% python3 -q
>>> import numpy as np
>>> np.set_printoptions(precision=2, suppress=True, linewidth=140, floatmode="fixed")
>>> data = np.loadtxt("arr.csv", delimiter=",")
>>> data
array([[4.00, 1.00, 0.00],
       [0.00, 4.00, 1.00],
       [0.00, 0.00, 4.00]])
>>> Uu, sigma, vt = np.linalg.svd(data, full_matrices=False)
>>> sigma
array([4.74, 4.06, 3.33])
>>> np.round(vt @ vt.T, 2) + 0
array([[1.00, 0.00, 0.00],
       [0.00, 1.00, 0.00],
       [0.00, 0.00, 1.00]])
>>> np.round(np.sqrt((sigma ** 2).sum()), 2), np.round(np.linalg.norm(data), 2)
(np.float64(7.07), np.float64(7.07))
>>> print(Uu.shape, sigma.shape, vt.shape)
(3, 3) (3,) (3, 3)
>>> np.linalg.matrix_rank(data - data[0, 0] * np.eye(3))
np.int64(2)
>>> print(np.linalg.matrix_power(data - np.diag(np.diag(data)), 3))
[[0.00 0.00 0.00]
 [0.00 0.00 0.00]
 [0.00 0.00 0.00]]
>>> evals, evecs = np.linalg.eig(data)
>>> np.sort(np.linalg.eigvals(np.linalg.inv(data)))
array([0.25, 0.25, 0.25])
>>> np.sort(np.linalg.eigvals(data @ data))
array([16.00, 16.00, 16.00])
>>> np.sort(np.linalg.eigvals(data.T))
array([4.00, 4.00, 4.00])
>>> evals
array([4.00, 4.00, 4.00])
>>> np.prod(evals)
np.float64(64.0)
>>> print(round(np.linalg.det(data[::-1]), 2))
-64.0
>>> print(np.linalg.eigvals(data))
[4.00 4.00 4.00]
>>> print(round(float(np.linalg.det(data.T)), 2))
64.0
>>> np.einsum("ii->", data)
np.float64(12.0)
>>> rng = np.random.default_rng(481408)
>>> lab = rng.permutation(3)
>>> lab
array([2, 1, 0])
>>> other = data[lab][:, lab]
>>> np.sort(np.abs(np.linalg.eigvals(other)))
array([4.00, 4.00, 4.00])
>>> other
array([[4.00, 0.00, 0.00],
       [1.00, 4.00, 0.00],
       [0.00, 1.00, 4.00]])
>>> print(round(np.linalg.det(other), 2), round(float(np.linalg.det(data[lab])), 2))
64.0 -64.0
>>> m1 = np.loadtxt("mat.csv", delimiter=",")
>>> m1
array([[ 1.00,  0.00,  0.00,  0.00],
       [-2.00,  1.00,  0.00,  0.00],
       [-1.00, -3.00,  1.00,  0.00],
       [ 0.00,  1.00,  4.00,  1.00]])
>>> G = m1.T @ m1
>>> np.round(np.linalg.eigvalsh(G)[::-1], 2) + 0
array([18.20, 11.11,  5.69,  0.00])
>>> print(np.allclose(G, G.T))
True
>>> print(np.round(np.linalg.svd(m1, compute_uv=False) ** 2, 2) + 0)
[18.20 11.11  5.69  0.00]
>>> print(np.trace(G), (m1 ** 2).sum())
35.0 35.0
>>> np.diag(G)
array([ 6.00, 11.00, 17.00,  1.00])
>>> G
array([[ 6.00,  1.00, -1.00,  0.00],
       [ 1.00, 11.00,  1.00,  1.00],
       [-1.00,  1.00, 17.00,  4.00],
       [ 0.00,  1.00,  4.00,  1.00]])
>>> evals, evecs = np.linalg.eigh(G)
>>> x0 = np.array([7, -8, -1, 8])
>>> x0 @ G @ x0
np.float64(805.0)
>>> np.round(evecs * np.maximum(evals, 0) @ evecs.T, 2) + 0
array([[ 6.00,  1.00, -1.00,  0.00],
       [ 1.00, 11.00,  1.00,  1.00],
       [-1.00,  1.00, 17.00,  4.00],
       [ 0.00,  1.00,  4.00,  1.00]])
>>> round(float(np.linalg.det(2 * m1)), 2), round(float(np.linalg.det(m1)), 2)
(16.0, 1.0)
>>> print(np.poly(m1))
[ 1.00 -4.00  6.00 -4.00  1.00]
>>> M = np.loadtxt("x.csv", delimiter=",")
>>> M
array([[-0.18, -0.41, -0.28],
       [-1.60, -2.26, -1.12],
       [-1.74, -1.59, -0.36],
       [-0.38, -0.47, -0.20],
       [ 0.32,  0.63,  0.40]])
>>> other = np.array([[2, -3, 1], [2, 0, 1], [0, 2, 0]])
>>> print(np.einsum("ij,ij->i", M, M))
[0.28 8.92 5.69 0.41 0.66]
>>> np.vstack([M, other.T]).shape
(8, 3)
>>> rank = np.linalg.matrix_rank(M)
>>> rank
np.int64(2)
>>> ns = np.linalg.svd(M)[2][rank:].T
>>> print([int(np.linalg.matrix_rank(np.delete(M, i, axis=0))) for i in range(5)])
[2, 2, 2, 2, 2]
>>> [int(np.linalg.matrix_rank(M[:, :j + 1])) for j in range(3)]
[1, 2, 2]
>>> np.unique(M.round(6), axis=0).shape
(5, 3)
>>> round(float(np.trace(np.linalg.pinv(M) @ M)), 2)
2.0
>>> print(np.linalg.lstsq(M[:-1].T, M[-1])[2])
2
>>> X = np.loadtxt("a.csv", delimiter=",")
>>> X
array([[0.00, 0.00, 7.00, 0.00],
       [0.00, 0.00, 0.00, 4.00],
       [0.00, 8.00, 0.00, 0.00],
       [6.00, 0.00, 0.00, 0.00]])
>>> r0 = np.array([1, 7, -9, 7])
>>> other = X + np.outer(r0, np.eye(4)[0])
>>> np.round(np.linalg.det(other) / np.linalg.det(X), 2), round(1 + np.linalg.solve(X, r0)[0], 2)
(np.float64(2.17), np.float64(2.17))
>>> np.linalg.matrix_rank(np.linalg.inv(other) - np.linalg.inv(X), tol=1e-8)
np.int64(1)
>>> X @ X.T
array([[49.00,  0.00,  0.00,  0.00],
       [ 0.00, 16.00,  0.00,  0.00],
       [ 0.00,  0.00, 64.00,  0.00],
       [ 0.00,  0.00,  0.00, 36.00]])
>>> np.linalg.svd(X, compute_uv=False)
array([8.00, 7.00, 6.00, 4.00])
>>> print(np.round(np.linalg.det(X.T), 2))
-1344.0
>>> np.linalg.eigvals(X)
array([-6.05+0.00j,  0.00+6.05j,  0.00-6.05j,  6.05+0.00j])
>>> round(float(np.linalg.det(X[::-1])), 2)
-1344.0
>>> np.round(np.linalg.eigvals(X).sum().real, 2)
np.float64(-0.0)
>>> lab = rng.permutation(4)
>>> other = X[:, lab] * rng.choice([-1, 1], 4)
>>> other
array([[ 7.00, -0.00,  0.00,  0.00],
       [ 0.00, -0.00,  0.00,  4.00],
       [ 0.00, -0.00,  8.00,  0.00],
       [ 0.00, -6.00,  0.00,  0.00]])
>>> Uu, _, vt = np.linalg.svd(X.T @ other)
>>> lab
array([2, 0, 1, 3])
>>> other = np.linalg.inv(X)
>>> np.round(np.linalg.det(X) * np.linalg.det(other), 2)
np.float64(1.0)
>>> round(np.linalg.cond(X), 2)
np.float64(2.0)
>>> round(np.linalg.slogdet(X)[0], 2)
np.float64(-1.0)
>>> (np.abs(other) > 1e-9).astype(int)
array([[0, 0, 0, 1],
       [0, 0, 1, 0],
       [1, 0, 0, 0],
       [0, 1, 0, 0]])
>>> W0 = np.loadtxt("data.csv", delimiter=",")
>>> W0
array([[ 10.76,   4.37,  10.34,   3.58],
       [ -7.58,  -2.22,  23.25, -11.50],
       [  6.39,  -3.17,   5.14,   1.83],
       [ -2.48,  -1.08,   1.39,  -5.92],
       [  3.94,   6.71,  36.75,  -4.71],
       [  1.11,   3.86,   2.51,  -6.94],
       [  3.69,  -1.18,   1.89,   5.06],
       [  2.26,   1.54, -13.30,   2.48],
       [-11.50,   2.19, -24.10,  -3.59],
       [  0.54,  -3.66,   2.05,   1.80],
       [ -8.62,   1.13,  16.34,   9.84],
       [ 10.81,   1.29,  25.95,   1.59],
       [ -6.05,  -1.40, -11.39,   5.27],
       [ 10.15,  -0.55, -20.99,   4.26],
       [ -2.91,   4.58, -15.91, -12.30],
       [ -7.72,  -1.85,  -6.09,  -1.87],
       [  6.78,   2.04, -14.42,   7.97],
       [ 11.32,   0.65,   9.83,  -2.83],
       [ -3.70,  -0.54, -27.09,   1.12],
       [-11.10,   0.31,   8.12,  -4.89],
       [-11.11,   3.37, -12.25,  -1.47],
       [ -4.98,   0.32,  -5.33,   5.00]])
>>> other = np.c_[W0[:, :1] @ np.array([[0]]), np.array([-1, -3, 2, -2, 3, -1, 3, 0, 2, -1, 1, 0, -3, -2, -3, 1, 3, -3, 3, 2, -2, 0])]
>>> other
array([[ 0.00, -1.00],
       [ 0.00, -3.00],
       [ 0.00,  2.00],
       [ 0.00, -2.00],
       [ 0.00,  3.00],
       [ 0.00, -1.00],
       [ 0.00,  3.00],
       [ 0.00,  0.00],
       [ 0.00,  2.00],
       [ 0.00, -1.00],
       [ 0.00,  1.00],
       [ 0.00,  0.00],
       [ 0.00, -3.00],
       [ 0.00, -2.00],
       [ 0.00, -3.00],
       [ 0.00,  1.00],
       [ 0.00,  3.00],
       [ 0.00, -3.00],
       [ 0.00,  3.00],
       [ 0.00,  2.00],
       [ 0.00, -2.00],
       [ 0.00,  0.00]])
>>> np.linalg.norm(np.linalg.qr(W0)[0].T @ other, axis=0) ** 2 / ((other ** 2).sum(axis=0) + 1e-12)
array([0.00, 0.17])
>>> print(np.linalg.lstsq(W0, other[:, 0])[0])
[0.00 0.00 0.00 0.00]
>>> print(np.linalg.matrix_rank(other))
1
>>> print(np.linalg.norm(other - W0 @ np.linalg.lstsq(W0, other)[0], axis=0))
[0.00 9.17]
>>> Q, Rm = np.linalg.qr(X)
>>> np.abs(np.diag(Rm))
array([6.00, 8.00, 7.00, 4.00])
>>> Q.T @ Q
array([[1.00, 0.00, 0.00, 0.00],
       [0.00, 1.00, 0.00, 0.00],
       [0.00, 0.00, 1.00, 0.00],
       [0.00, 0.00, 0.00, 1.00]])
>>> Rm
array([[-6.00,  0.00,  0.00,  0.00],
       [ 0.00, -8.00,  0.00,  0.00],
       [ 0.00,  0.00, -7.00,  0.00],
       [ 0.00,  0.00,  0.00, -4.00]])
>>> A = np.array([[0, 6, -7, 0, 9],
...     [0, 0, -3, 0, -2],
...     [-7, 0, 0, 0, 0],
...     [0, 0, 0, -9, 0]])
>>> A
array([[ 0,  6, -7,  0,  9],
       [ 0,  0, -3,  0, -2],
       [-7,  0,  0,  0,  0],
       [ 0,  0,  0, -9,  0]])
>>> other = A / np.linalg.norm(A, axis=1, keepdims=True)
>>> G = other @ other.T
>>> np.degrees(np.arccos(np.clip(G[2, 1], -1, 1)))
np.float64(90.0)
>>> np.linalg.norm(other, axis=1)
array([1.00, 1.00, 1.00, 1.00])
>>> other = np.array([[1, 4, 4], [-1, -1, -2]])
>>> W2 = np.kron(other, A)
>>> W2
array([[  0,   6,  -7,   0,   9,   0,  24, -28,   0,  36,   0,  24, -28,   0,  36],
       [  0,   0,  -3,   0,  -2,   0,   0, -12,   0,  -8,   0,   0, -12,   0,  -8],
       [ -7,   0,   0,   0,   0, -28,   0,   0,   0,   0, -28,   0,   0,   0,   0],
       [  0,   0,   0,  -9,   0,   0,   0,   0, -36,   0,   0,   0,   0, -36,   0],
       [  0,  -6,   7,   0,  -9,   0,  -6,   7,   0,  -9,   0, -12,  14,   0, -18],
       [  0,   0,   3,   0,   2,   0,   0,   3,   0,   2,   0,   0,   6,   0,   4],
       [  7,   0,   0,   0,   0,   7,   0,   0,   0,   0,  14,   0,   0,   0,   0],
       [  0,   0,   0,   9,   0,   0,   0,   0,   9,   0,   0,   0,   0,  18,   0]])
>>> print(round(np.linalg.norm(W2, 2), 2), round(np.linalg.norm(other, 2) * np.linalg.norm(A, 2), 2))
79.69 79.69
>>> def softmax(z):
...     e = np.exp(z - z.max(axis=-1, keepdims=True))
...     return e / e.sum(axis=-1, keepdims=True)
... 
>>> print(np.round(softmax(10 * A[0]), 2) + 0)
[0.00 0.00 0.00 0.00 1.00]
>>> np.round(softmax(A[0]), 2) + 0
array([0.00, 0.05, 0.00, 0.00, 0.95])
>>> np.round(softmax(A[0] + 4), 2) + 0
array([0.00, 0.05, 0.00, 0.00, 0.95])
>>> scores = A @ A.T / np.sqrt(5)
>>> np.round(softmax(scores + np.triu(np.full(scores.shape, -np.inf), 1)), 2) + 0
array([[1.00, 0.00, 0.00, 0.00],
       [0.01, 0.99, 0.00, 0.00],
       [0.00, 0.00, 1.00, 0.00],
       [0.00, 0.00, 0.00, 1.00]])
>>> other = np.array([[0, 3, 1], [-2, -1, -3], [-2, 1, -2], [-1, -1, 0], [-1, -2, 1]])
>>> np.einsum("ik,kj->ij", A, other)
array([[ -7, -31,   5],
       [  8,   1,   4],
       [  0, -21,  -7],
       [  9,   9,   0]])
>>> np.einsum("ij,ij->i", A, A)
array([166,  13,  49,  81])
>>> np.einsum("ik,kj->ji", A, other)
array([[ -7,   8,   0,   9],
       [-31,   1, -21,   9],
       [  5,   4,  -7,   0]])
>>> J = np.load("m.npy")
>>> J.round(2) + 0
array([[-0.30,  0.00, -0.70],
       [-0.89, -0.23,  0.40],
       [ 0.30, -0.91,  0.12],
       [ 0.20,  0.35,  0.58]])
>>> np.round(np.linalg.pinv(J), 2) + 0
array([[-0.30, -0.89,  0.30,  0.20],
       [ 0.00, -0.23, -0.91,  0.35],
       [-0.70,  0.40,  0.12,  0.58]])
>>> print(np.round(J[:, 1] @ J[:, 0], 2))
-0.0
>>> other = J / np.sqrt((J ** 2).mean(axis=1, keepdims=True))
>>> np.linalg.matrix_rank(J - J.mean(axis=1, keepdims=True))
np.int64(2)
>>> np.linalg.matrix_rank(other) == np.linalg.matrix_rank(J)
np.True_
>>> np.linalg.norm(other, axis=1)
array([1.73, 1.73, 1.73, 1.73])
>>> np.argsort(-np.linalg.norm(M, axis=0).round(6), kind="stable")[:3]
array([1, 0, 2])
>>> np.linalg.matrix_rank(M, rtol=0.1)
np.int64(2)
